% python3 -q
>>> import numpy as np
>>> import numpy.linalg as la
>>> np.set_printoptions(precision=3, suppress=True, linewidth=120)
>>> M2 = np.array([[0, -4, -3], [2, -5, 5], [-1, 5, 1]])
>>> cent = np.array([[1, 3], [-3, -2]])
>>> arr = np.block([[M2, np.zeros((3, 2))], [np.zeros((2, 3)), cent]])
>>> arr
array([[ 0., -4., -3.,  0.,  0.],
       [ 2., -5.,  5.,  0.,  0.],
       [-1.,  5.,  1.,  0.,  0.],
       [ 0.,  0.,  0.,  1.,  3.],
       [ 0.,  0.,  0., -3., -2.]])
>>> W = np.array([[-4, -9, 9], [5, 3, -3], [9, -3, 5], [0, 8, 7], [-5, 0, -6]])
>>> c = np.array([-4, -5, 0])
>>> hid = np.maximum(arr @ W + c, 0)
>>> la.matrix_rank(hid)
np.int64(3)
>>> hid
array([[ 0.,  0.,  0.],
       [ 8.,  0., 58.],
       [34., 16.,  0.],
       [ 0.,  3.,  0.],
       [ 6.,  0.,  0.]])
>>> cent = np.array([[0, 3, 1], [2, 3, 3], [3, 1, 0]])
>>> (hid @ cent).round(6).argmax(axis=1)
array([0, 0, 1, 1, 1])
>>> rng = np.random.default_rng(46)
>>> idx = rng.permutation(5)
>>> M2 = arr[:, idx] * rng.choice([-1, 1], 5)
>>> M2
array([[ 0.,  4.,  3.,  0., -0.],
       [ 2.,  5., -5.,  0., -0.],
       [-1., -5., -1.,  0., -0.],
       [ 0., -0., -0.,  3., -1.],
       [ 0., -0., -0., -2.,  3.]])
>>> Uu, _, Vh = la.svd(arr.T @ M2)
>>> np.round(Uu @ Vh, 3) + 0
array([[ 1.,  0.,  0.,  0.,  0.],
       [ 0., -1.,  0.,  0.,  0.],
       [ 0.,  0., -1.,  0.,  0.],
       [ 0.,  0.,  0.,  0., -1.],
       [ 0.,  0.,  0.,  1.,  0.]])
>>> idx
array([0, 1, 2, 4, 3])
